% python3 -q
>>> import numpy as np
>>> from numpy import linalg as LA
>>> np.set_printoptions(precision=1, suppress=True, linewidth=140, floatmode="fixed")
>>> rnd = lambda a: np.round(a, 1) + 0
>>> rng = np.random.default_rng(467)
>>> data = (rng.random((6, 6)) < 0.3) + np.eye(6)
>>> data /= data.sum(axis=1, keepdims=True)
>>> rnd(data)
array([[1.0, 0.0, 0.0, 0.0, 0.0, 0.0],
       [0.0, 0.2, 0.2, 0.2, 0.0, 0.2],
       [0.0, 0.0, 0.5, 0.2, 0.0, 0.2],
       [0.5, 0.0, 0.0, 0.5, 0.0, 0.0],
       [0.0, 0.2, 0.0, 0.2, 0.5, 0.0],
       [0.0, 0.3, 0.0, 0.0, 0.0, 0.7]])
>>> # rows sum to 1
>>> G = data.T @ data
>>> rnd(G)
array([[1.2, 0.0, 0.0, 0.2, 0.0, 0.0],
       [0.0, 0.2, 0.1, 0.1, 0.1, 0.3],
       [0.0, 0.1, 0.3, 0.2, 0.0, 0.2],
       [0.2, 0.1, 0.2, 0.4, 0.1, 0.1],
       [0.0, 0.1, 0.0, 0.1, 0.2, 0.0],
       [0.0, 0.3, 0.2, 0.1, 0.0, 0.6]])
>>> rnd(LA.svd(data, compute_uv=False) ** 2)
array([1.3, 0.9, 0.4, 0.3, 0.1, 0.0])
>>> (data @ data.T).shape
(6, 6)
>>> rnd(LA.eigvalsh(G)[::-1])
array([1.3, 0.9, 0.4, 0.3, 0.1, 0.0])
>>> M = rng.normal(size=(30, 4)) + 3 * np.array([9, -7, 7, 3])
>>> rnd(M)
array([[ 28.3, -21.6,  21.9,   9.8],
       [ 25.2, -19.8,  18.6,  10.1],
       [ 28.2, -21.9,  20.6,  10.8],
       [ 27.6, -21.9,  21.5,  10.6],
       [ 27.0, -19.9,  21.8,   9.5],
       [ 27.1, -22.4,  20.6,   9.6],
       [ 27.7, -21.1,  18.7,   8.7],
       [ 28.0, -22.2,  20.2,   9.2],
       [ 27.8, -22.7,  20.8,  10.1],
       [ 27.1, -22.2,  20.5,   8.4],
       [ 26.7, -19.9,  20.1,  10.7],
       [ 26.9, -20.1,  21.4,   8.1],
       [ 26.7, -22.0,  21.2,   9.3],
       [ 26.4, -20.4,  20.5,   8.4],
       [ 26.4, -22.2,  20.2,   8.9],
       [ 26.3, -21.1,  21.4,   8.4],
       [ 29.0, -19.0,  20.6,   9.1],
       [ 28.2, -20.1,  19.1,   9.2],
       [ 26.2, -20.7,  22.0,  10.1],
       [ 27.8, -21.4,  22.1,   9.9],
       [ 26.4, -22.2,  22.1,   8.2],
       [ 24.8, -20.6,  19.7,   9.8],
       [ 25.6, -20.0,  21.7,   8.8],
       [ 28.4, -21.0,  21.5,   9.0],
       [ 25.3, -20.7,  20.2,   7.4],
       [ 27.0, -20.7,  20.8,   7.9],
       [ 27.1, -21.2,  20.6,   8.8],
       [ 27.5, -21.1,  19.8,   9.6],
       [ 28.7, -18.7,  21.0,   9.4],
       [ 25.7, -20.5,  19.2,   9.7]])
>>> A2 = M / LA.norm(M, axis=1, keepdims=True)
>>> G = A2 @ A2.T
>>> rnd(LA.norm(A2, axis=1))
array([1.0, 1.0, 1.0, 1.0, 1.0, 1.0, 1.0, 1.0, 1.0, 1.0, 1.0, 1.0, 1.0, 1.0, 1.0, 1.0, 1.0, 1.0, 1.0, 1.0, 1.0, 1.0, 1.0, 1.0, 1.0, 1.0,
       1.0, 1.0, 1.0, 1.0])
